% python3 -q
>>> import numpy as np
>>> np.set_printoptions(precision=1, suppress=True, linewidth=200)
>>> rnd = lambda a: np.round(a, 1) + 0
>>> K = np.load("w.npy")
>>> print(K)
[[-1.  0.  0.]
 [ 0. -2.  0.]
 [ 0.  3.  2.]]
>>> print(K @ K)
[[1. 0. 0.]
 [0. 4. 0.]
 [0. 0. 4.]]
>>> print(np.prod(np.diag(K)), rnd(np.linalg.det(K)))
4.0 4.0
>>> print(rnd(np.linalg.matrix_power(K - np.diag(np.diag(K)), 3)))
[[0. 0. 0.]
 [0. 0. 0.]
 [0. 0. 0.]]
>>> print(rnd(np.sort(np.linalg.eigvals(K))))
[-2. -1.  2.]
>>> f = np.array([2, 1])
>>> print(np.polyval(f, K[0]))
[-1.  1.  1.]
>>> print(np.correlate(K[0], K[2], "full"))
[-2. -3.  0.  0.  0.]
>>> print(np.array([np.convolve(row, f, "same") for row in K]))
[[-2. -1.  0.]
 [ 0. -4. -2.]
 [ 0.  6.  7.]]
>>> print(rnd(np.sort(np.linalg.eigvals(K).real)))
[-2. -1.  2.]
>>> print(rnd(np.linalg.det(K)))
4.0
>>> print((K != 0).astype(int))
[[1 0 0]
 [0 1 0]
 [0 1 1]]
>>> feats = np.load("x.npy")
>>> print(feats)
[[ 0  0  2]
 [ 0  2  0]
 [-2  0  0]]
>>> # 2 groups of indices that never mix
>>> out = np.array([[3, 3, 0], [1, 1, 1], [7, 2, 8]])
>>> print(np.einsum("ij,ij->i", feats, feats))
[4 4 4]
>>> print(np.einsum("ik,kj->ij", feats, out))
[[14  4 16]
 [ 2  2  2]
 [-6 -6  0]]
>>> print(np.vstack([feats, out.T]).shape)
(6, 3)
>>> print(out.T @ feats.T)
[[14  2 -6]
 [ 4  2 -6]
 [16  2  0]]
>>> print(np.einsum("ij->j", feats))
[-2  2  2]
>>> print(feats @ out)
[[14  4 16]
 [ 2  2  2]
 [-6 -6  0]]
>>> print(np.einsum("ik,kj->ji", feats, out))
[[14  2 -6]
 [ 4  2 -6]
 [16  2  0]]
>>> print(np.linalg.matrix_rank(np.vstack([feats, out.T])))
3
>>> print(np.einsum("ii->", feats))
2
>>> print(rnd(np.linalg.eigvals(feats).sum().real))
2.0
>>> print(np.einsum("ij,ji->", feats, feats))
-4
>>> print(rnd(np.linalg.det(feats.T)))
8.0
>>> print(rnd(np.linalg.det(2 * feats)), rnd(np.linalg.det(feats)))
64.0 8.0
>>> f = np.array([-7, 7, -3])
>>> out = K + np.outer(f, np.eye(3)[0])
>>> print(out)
[[-8.  0.  0.]
 [ 7. -2.  0.]
 [-3.  3.  2.]]
>>> x = np.array([-9, 3, -5])
>>> print(feats @ x)
[-10   6  18]
>>> print(np.sign((feats @ x).round(6)))
[-1  1  1]
>>> print(np.linalg.norm(feats @ x) <= np.linalg.norm(feats, 2) * np.linalg.norm(x) + 1e-9)
True
>>> print(feats @ np.ones(3))
[ 2.  2. -2.]
>>> print(feats @ (2 * x))
[-20  12  36]
>>> W0 = np.array([[-1.0, 0.0, 0.0], [0.0, 1.0, 0.0], [0.0, 0.0, -1.0]])
>>> # keeps lengths
>>> print(rnd(np.sort(np.linalg.eigvals(W0))))
[-1. -1.  1.]
>>> print([int(np.linalg.matrix_rank(np.linalg.matrix_power(W0, p))) for p in range(1, 4)])
[3, 3, 3]
>>> print(rnd(np.linalg.matrix_power(W0 - np.diag(np.diag(W0)), 3)))
[[0. 0. 0.]
 [0. 0. 0.]
 [0. 0. 0.]]
>>> print(np.linalg.matrix_rank(W0 - W0[0, 0] * np.eye(3)))
1
>>> vals, V = np.linalg.eig(W0)
>>> print(np.prod(vals))
1.0
>>> print(vals)
[-1.  1. -1.]
>>> print(rnd(np.sort(np.linalg.eigvals(np.linalg.inv(W0)))))
[-1. -1.  1.]
>>> print(rnd(np.sort(np.linalg.eigvals(W0 @ W0))))
[1. 1. 1.]
>>> print(W0 @ V[:, 0] - vals[0] * V[:, 0])
[0. 0. 0.]
>>> q = K.astype(float).copy()
>>> for j in range(3):
...     q[:, j] -= q[:, :j] @ (q[:, :j].T @ q[:, j])
...     q[:, j] /= np.linalg.norm(q[:, j])
... 
>>> print(rnd(q.T @ K))
[[1.  0.  0. ]
 [0.  3.6 1.7]
 [0.  0.  1.1]]
>>> print(rnd(q))
[[-1.   0.   0. ]
 [ 0.  -0.6  0.8]
 [ 0.   0.8  0.6]]
>>> print(np.all(np.linalg.eigvalsh(W0) > 0))
False
>>> print([round(float(np.linalg.det(W0[:i, :i])), 2) + 0 for i in range(1, 4)])
[-1.0, -1.0, 1.0]
>>> print(rnd(np.linalg.eigvalsh(W0).min()))
-1.0
>>> out = np.array([[3, -1], [1, 3]])
>>> Z = np.array([[-3, -1, -2], [3, 0, 1], [3, -1, -3]])
>>> arr = np.kron(out, Z)
>>> print(arr)
[[-9 -3 -6  3  1  2]
 [ 9  0  3 -3  0 -1]
 [ 9 -3 -9 -3  1  3]
 [-3 -1 -2 -9 -3 -6]
 [ 3  0  1  9  0  3]
 [ 3 -1 -3  9 -3 -9]]
>>> q, R = np.linalg.qr(arr)
>>> print(rnd(R))
[[16.4  0.   0.   0.   0.   0. ]
 [ 0.   4.5 11.2  0.   0.   0. ]
 [ 0.   0.   3.9  0.   0.   0. ]
 [ 0.   0.   0.  16.4  0.   0. ]
 [ 0.   0.   0.   0.   4.5 11.2]
 [ 0.   0.   0.   0.   0.  -3.9]]
>>> print(q.shape, R.shape)
(6, 6) (6, 6)
>>> print(rnd(abs(R[0, 0])), rnd(np.linalg.norm(arr[:, 0])))
16.4 16.4
>>> print(np.trace(q @ q.T))
6.0
>>> print(rnd(q @ R))
[[-9. -3. -6.  3.  1.  2.]
 [ 9.  0.  3. -3.  0. -1.]
 [ 9. -3. -9. -3.  1.  3.]
 [-3. -1. -2. -9. -3. -6.]
 [ 3.  0.  1.  9.  0.  3.]
 [ 3. -1. -3.  9. -3. -9.]]
>>> np.linalg.determinant(arr)
Traceback (most recent call last):
  File "<python-input-71>", line 1, in <module>
    np.linalg.determinant(arr)
    ^^^^^^^^^^^^^^^^^^^^^
AttributeError: module 'numpy.linalg' has no attribute 'determinant'
>>> print((arr + arr.T) / 2)
[[-9.   3.   1.5  0.   2.   2.5]
 [ 3.   0.   0.  -2.   0.  -1. ]
 [ 1.5  0.  -9.  -2.5  1.   0. ]
 [ 0.  -2.  -2.5 -9.   3.   1.5]
 [ 2.   0.   1.   3.   0.   0. ]
 [ 2.5 -1.   0.   1.5  0.  -9. ]]
>>> print(rnd(np.linalg.det(arr)))
81000.0
>>> f = np.array([1, 3])
>>> print(np.convolve(arr[4], f))
[ 3  9  1 12 27  3  9]
>>> print(np.cross(arr[4, :3], arr[0, :3]))
[ 3  9 -9]
>>> print(np.array([np.convolve(row, f, "same") for row in arr]))
[[ -9 -30 -15 -15  10   5]
 [  9  27   3   6  -9  -1]
 [  9  24 -18 -30  -8   6]
 [ -3 -10  -5 -15 -30 -15]
 [  3   9   1  12  27   3]
 [  3   8  -6   0  24 -18]]
>>> f = np.array([3, -3, 1, -1, -2, -3])
>>> out = arr + np.outer(f, np.eye(6)[4])
>>> print(out)
[[-9. -3. -6.  3.  4.  2.]
 [ 9.  0.  3. -3. -3. -1.]
 [ 9. -3. -9. -3.  2.  3.]
 [-3. -1. -2. -9. -4. -6.]
 [ 3.  0.  1.  9. -2.  3.]
 [ 3. -1. -3.  9. -6. -9.]]
>>> print(np.linalg.matrix_rank(np.linalg.inv(out) - np.linalg.inv(arr), tol=1e-8))
1
